% python3 -q
>>> import numpy as np
>>> np.set_printoptions(suppress=True, linewidth=140)
>>> M = np.load("arr.npy")
>>> M
array([[-3,  0,  2,  0,  0,  2],
       [-1, -2, -1,  0,  1,  3],
       [-3, -2,  1,  1,  1,  0],
       [-2,  1,  1,  0,  2,  1],
       [-2,  0, -1,  0,  2, -2],
       [-1,  3,  3,  3, -1,  0]])
>>> def softmax(z):
...     e = np.exp(z - z.max(axis=-1, keepdims=True))
...     return e / e.sum(axis=-1, keepdims=True)
... 
>>> np.round(softmax(M[1] + 4), 2)
array([0.01, 0.01, 0.01, 0.04, 0.11, 0.81])
>>> np.round(softmax(M).sum(axis=1), 2)
array([1., 1., 1., 1., 1., 1.])
>>> np.round(softmax(M[1]), 2)
array([0.01, 0.01, 0.01, 0.04, 0.11, 0.81])
>>> scores = M @ M.T / np.sqrt(6)
>>> np.round(softmax(scores)[1] @ M, 2)
array([-1.1 , -1.93, -0.87,  0.02,  0.98,  2.89])
>>> np.round(softmax(scores), 2) + 0
array([[0.83, 0.01, 0.07, 0.05, 0.  , 0.03],
       [0.02, 0.94, 0.02, 0.01, 0.  , 0.  ],
       [0.11, 0.02, 0.83, 0.02, 0.02, 0.  ],
       [0.31, 0.03, 0.09, 0.47, 0.04, 0.06],
       [0.  , 0.  , 0.08, 0.03, 0.88, 0.  ],
       [0.  , 0.  , 0.  , 0.  , 0.  , 1.  ]])
>>> softmax(scores).round(6).argmax(axis=1)
array([0, 1, 2, 3, 4, 5])
>>> rng = np.random.default_rng(130)
>>> idx = rng.permutation(6)
>>> idx
array([2, 5, 0, 1, 3, 4])
>>> M2 = M[idx][:, idx]
>>> np.allclose(M2, M)
False
